$ python3 -q
>>> import numpy as np
>>> np.set_printoptions(suppress=True, linewidth=100)
>>> A = np.loadtxt("x.csv", delimiter=",")
>>> A
array([[2., 1., 1., 2., 4., 0., 2., 2., 2.],
       [2., 1., 1., 2., 4., 1., 0., 1., 2.],
       [1., 0., 1., 1., 4., 1., 0., 1., 2.],
       [0., 1., 0., 1., 0., 2., 1., 2., 2.],
       [1., 2., 1., 2., 4., 0., 1., 0., 2.],
       [0., 0., 1., 1., 4., 1., 0., 2., 1.],
       [1., 0., 0., 0., 0., 2., 2., 1., 0.],
       [0., 1., 0., 1., 0., 2., 1., 2., 1.],
       [1., 2., 1., 2., 4., 2., 2., 1., 0.],
       [2., 2., 2., 1., 8., 1., 0., 1., 2.]])
>>> def softmax(z):
...     e = np.exp(z - z.max(axis=-1, keepdims=True))
...     return e / e.sum(axis=-1, keepdims=True)
... 
>>> np.round(softmax(A[9] + -3), 2) + 0
array([0.  , 0.  , 0.  , 0.  , 0.99, 0.  , 0.  , 0.  , 0.  ])
>>> np.round(softmax(10 * A[9]), 2) + 0
array([0., 0., 0., 0., 1., 0., 0., 0., 0.])
>>> np.round(softmax(A).sum(axis=1), 2)
array([1., 1., 1., 1., 1., 1., 1., 1., 1., 1.])
>>> scores = A @ A.T / np.sqrt(9)
>>> np.round(softmax(scores)[9] @ A, 2) + 0
array([2., 2., 2., 1., 8., 1., 0., 1., 2.])
>>> r = np.linalg.matrix_rank(A)
>>> r
np.int64(8)
>>> ns = np.linalg.svd(A)[2][r:].T
>>> np.allclose(A @ ns, 0)
True
>>> np.round(A @ ns, 2) + 0
array([[0.],
       [0.],
       [0.],
       [0.],
       [0.],
       [0.],
       [0.],
       [0.],
       [0.],
       [0.]])
>>> np.linalg.matrix_rank(A.T @ A), np.linalg.matrix_rank(A @ A.T)
(np.int64(8), np.int64(8))
>>> ns.shape
(9, 1)
>>> np.round(ns[:, 0] / ns[np.abs(ns[:, 0]).round(6).argmax(), 0], 2) + 0
array([ 0.  ,  0.  ,  1.  ,  0.  , -0.25,  0.  ,  0.  ,  0.  ,  0.  ])
>>> [int(np.linalg.matrix_rank(np.delete(A, i, axis=0))) for i in range(10)]
[8, 8, 8, 8, 8, 8, 8, 8, 8, 8]
>>> basis = np.array([[1, 3, 3, 0], [0, 0, 3, 0], [2, 2, 3, 0]])
>>> data = np.repeat(basis, 13 // 3, axis=0)
>>> rng = np.random.default_rng(434830)
>>> data = data + 0.3 * rng.normal(size=data.shape)
>>> data.round(2)
array([[ 1.35,  3.3 ,  2.42,  0.34],
       [ 0.85,  2.87,  2.34,  0.11],
       [ 1.1 ,  2.78,  2.44,  0.24],
       [ 1.56,  3.24,  3.14,  0.24],
       [ 0.59, -0.31,  3.06,  0.14],
       [-0.38, -0.05,  3.1 ,  0.07],
       [-0.04, -0.09,  2.67,  0.2 ],
       [ 0.3 ,  0.13,  2.47,  0.22],
       [ 1.99,  2.  ,  2.83,  0.24],
       [ 1.9 ,  2.53,  2.99,  0.05],
       [ 2.26,  1.83,  2.69, -0.03],
       [ 2.5 ,  2.24,  3.04,  0.19]])
>>> basis = data[[2, 8]].astype(float)
>>> for _ in range(4):
...     idx = np.linalg.norm(data[:, None] - basis, axis=-1).argmin(axis=1)
...     basis = np.array([data[idx == j].mean(axis=0) for j in range(2)])
... 
>>> idx
array([0, 0, 0, 0, 1, 1, 1, 1, 0, 0, 0, 0])
>>> np.round(basis[1] - basis[0], 2)
array([-1.57, -2.68,  0.09, -0.02])
>>> np.bincount(idx)
array([8, 4])
>>> basis.round(2)
array([[ 1.69,  2.6 ,  2.74,  0.17],
       [ 0.12, -0.08,  2.82,  0.16]])
>>> X = np.loadtxt("m.csv", delimiter=",")
>>> X
array([[ 1.47,  2.92, -0.83, -1.43,  5.04,  4.67, -3.81, -3.99, -1.66, -5.05],
       [ 1.15,  3.5 , -0.96, -1.08,  4.79,  4.71, -4.29, -4.16, -2.34, -4.76],
       [ 1.71,  2.94, -1.07, -0.95,  4.95,  4.74, -4.42, -3.76, -2.31, -5.39],
       [ 1.25,  2.69, -0.87, -0.72,  5.1 ,  4.89, -4.33, -4.37, -2.23, -5.45],
       [ 0.69,  3.44, -1.61, -0.77,  5.28,  5.31, -4.19, -4.1 , -2.17, -4.89],
       [ 1.49,  2.84, -1.2 , -0.64,  4.84,  4.66, -3.89, -4.19, -1.64, -4.83],
       [ 1.33,  3.17, -1.06, -0.86,  4.43,  4.91, -3.6 , -3.92, -2.33, -5.13],
       [ 1.11,  2.9 , -0.67, -1.53,  4.82,  5.33, -3.63, -4.22, -1.6 , -4.76],
       [ 1.1 ,  3.  , -1.  , -1.07,  5.89,  5.18, -4.2 , -3.78, -2.32, -5.04],
       [ 1.6 ,  2.9 , -0.73, -1.09,  4.76,  5.1 , -4.17, -3.61, -2.17, -4.43],
       [ 4.93,  2.36, -5.46,  2.91, -4.67, -0.54,  3.06,  4.61,  2.27,  2.94],
       [ 4.99,  2.04, -4.81,  3.29, -5.67, -0.1 ,  3.63,  4.17,  1.52,  3.12],
       [ 4.85,  2.7 , -4.88,  3.39, -4.58, -0.11,  3.56,  4.48,  1.55,  2.9 ],
       [ 5.17,  1.77, -4.55,  3.66, -5.37,  0.24,  2.63,  3.82,  2.32,  2.77],
       [ 5.1 ,  2.59, -4.52,  2.56, -5.31,  0.73,  2.85,  3.97,  2.23,  3.02],
       [ 5.12,  2.05, -4.82,  3.33, -5.33,  0.38,  2.84,  4.48,  1.71,  2.87],
       [ 4.79,  2.38, -5.66,  3.46, -4.95,  0.38,  3.31,  3.52,  2.  ,  3.01],
       [ 4.62,  2.39, -4.79,  3.11, -4.69,  0.11,  2.38,  4.2 ,  2.5 ,  2.92],
       [ 4.95,  1.78, -5.7 ,  2.79, -4.69,  0.22,  2.84,  4.2 ,  2.02,  3.35],
       [ 4.73,  2.12, -4.85,  3.01, -5.24, -0.43,  2.95,  4.02,  1.45,  2.85],
       [ 5.49, -1.84,  0.57, -0.21, -4.09,  3.92,  0.72,  4.89,  2.4 , -0.03],
       [ 4.96, -2.21,  1.64, -0.09, -4.03,  4.01,  1.19,  4.51,  1.37, -0.24],
       [ 5.01, -1.99,  1.15, -0.3 , -4.31,  4.29,  1.06,  5.2 ,  1.52, -0.13],
       [ 5.11, -1.98,  0.92, -0.33, -4.16,  3.85,  0.27,  5.26,  1.61, -0.17],
       [ 4.72, -1.42,  1.16,  0.69, -3.41,  4.1 ,  1.65,  4.88,  1.69, -0.07],
       [ 4.85, -2.26,  1.8 ,  0.09, -4.24,  3.95,  1.34,  4.81,  1.94,  0.4 ],
       [ 4.65, -1.59,  1.07, -0.11, -3.99,  4.14,  0.58,  5.07,  1.42, -0.01],
       [ 5.29, -2.51,  0.7 ,  0.29, -3.87,  3.76,  1.45,  4.57,  2.06, -0.52],
       [ 5.41, -1.78,  0.73,  0.11, -4.04,  3.76,  1.14,  4.8 ,  1.63,  0.77],
       [ 5.36, -2.07,  0.72,  0.44, -4.44,  4.62,  0.95,  5.31,  1.43, -0.14]])
>>> cov = np.cov(X, rowvar=False)
>>> np.round(X.std(axis=0), 2)
array([1.77, 2.21, 2.54, 1.79, 4.53, 2.13, 2.99, 4.05, 1.87, 3.29])
>>> round(float(np.corrcoef(X[:, 2], X[:, 9])[0, 1]), 2)
-0.53
>>> cov.shape
(10, 10)
>>> np.round(softmax(X).sum(axis=1), 2)
array([1., 1., 1., 1., 1., 1., 1., 1., 1., 1., 1., 1., 1., 1., 1., 1., 1., 1., 1., 1., 1., 1., 1.,
       1., 1., 1., 1., 1., 1., 1.])
>>> np.round(softmax(10 * X[10]), 2) + 0
array([0.96, 0.  , 0.  , 0.  , 0.  , 0.  , 0.  , 0.04, 0.  , 0.  ])
>>> scores = X @ X.T / np.sqrt(10)
>>> softmax(scores).round(6).argmax(axis=1)
array([ 8,  8,  8,  8,  8,  8,  8,  8,  8,  8, 11, 11, 11, 11, 11, 11, 11, 11, 11, 11, 29, 29, 29,
       29, 29, 29, 29, 29, 29, 29])
>>> np.round(softmax(scores)[10] @ X, 2)
array([ 4.95,  2.21, -5.14,  3.17, -5.07, -0.02,  3.18,  4.23,  1.89,  3.01])
>>> Xc = X - X.mean(axis=0)
>>> U, sig, VT = np.linalg.svd(Xc, full_matrices=False)
>>> np.round(np.abs(VT[-1]), 2)
array([0.87, 0.24, 0.19, 0.05, 0.28, 0.08, 0.06, 0.08, 0.13, 0.19])
>>> np.round(VT[0] * np.sign(VT[0, np.abs(VT[0]).argmax()]), 2)
array([-0.21,  0.13,  0.11, -0.17,  0.55,  0.2 , -0.36, -0.48, -0.22, -0.39])
>>> np.abs(VT[0]).argmax()
np.int64(4)
>>> (np.sign(U[:, 0]) == np.sign(U[0, 0])).astype(int)
array([1, 1, 1, 1, 1, 1, 1, 1, 1, 1, 0, 0, 0, 0, 0, 0, 0, 0, 0, 0, 0, 0, 0, 0, 0, 0, 0, 0, 0, 0])
>>> np.linalg.matrix_rank(Xc)
np.int64(10)
>>> np.round(Xc.mean(axis=0), 2) + 0
array([0., 0., 0., 0., 0., 0., 0., 0., 0., 0.])
>>> np.round(sig ** 2 / (sig ** 2).sum(), 2) + 0
array([0.82, 0.17, 0.  , 0.  , 0.  , 0.  , 0.  , 0.  , 0.  , 0.  ])
>>> sig.round(2)
array([45.02, 20.59,  2.17,  1.97,  1.84,  1.73,  1.63,  1.35,  1.18,  0.97])
